$ python -q
>>> import numpy as np
>>> import numpy.linalg as la
>>> np.set_printoptions(suppress=True, linewidth=120)
>>> rnd = lambda a: np.round(a, 3) + 0
>>> A = np.load("m.npy")
>>> print(A)
[[ 0.03  -0.235  0.226]
 [ 0.06  -0.598  0.537]
 [-0.3    0.901 -0.937]
 [-0.04   0.245 -0.254]
 [ 0.08  -0.254  0.345]
 [-0.05   0.611 -0.53 ]
 [-0.04  -0.254  0.08 ]
 [ 0.168 -0.592  0.691]
 [ 0.03  -0.371  0.319]
 [ 0.02  -0.462  0.363]
 [ 0.03  -0.319  0.282]
 [-0.02  -0.07   0.   ]
 [-0.207  0.834 -0.859]
 [-0.01   0.159 -0.129]
 [-0.03   0.397 -0.336]
 [ 0.07  -0.3    0.354]
 [-0.119  0.493 -0.565]]
>>> Xc = (A - A.mean(axis=0)) / A.std(axis=0)
>>> print(np.argwhere(np.abs(Xc) > 2))
[[2 0]]
>>> print(rnd(Xc.std(axis=0)))
[1. 1. 1.]
>>> c = la.lstsq(np.delete(Xc, 2, axis=1), Xc[:, 2])[0]
>>> print(rnd(1 - np.var(Xc[:, 2] - np.delete(Xc, 2, axis=1) @ c)))
0.993
>>> print(np.abs(c).argmax())
1
>>> print(rnd(c))
[ 0.269 -0.752]
>>> X = np.load("a.npy")
>>> print(X)
[[ 0. -2.]
 [-2.  0.]]
>>> print(rnd(la.eigvalsh(X).min()))
-2.0
>>> W0 = np.loadtxt("block12.csv", delimiter=",")
>>> print(rnd(W0))
[[-0.557  0.456  0.33  -0.611]
 [-0.819 -0.438 -0.176  0.326]
 [-0.131  0.752 -0.071  0.642]
 [ 0.033 -0.188  0.925  0.33 ]]
>>> # orthonormal columns
>>> t3 = np.stack([W0, 3 * W0, W0[::-1]])
>>> print(rnd(np.einsum("bij,cij->bc", t3, t3)))
[[ 4. 12.  0.]
 [12. 36.  0.]
 [ 0.  0.  4.]]
>>> print(la.matrix_rank(t3))
[4 4 4]
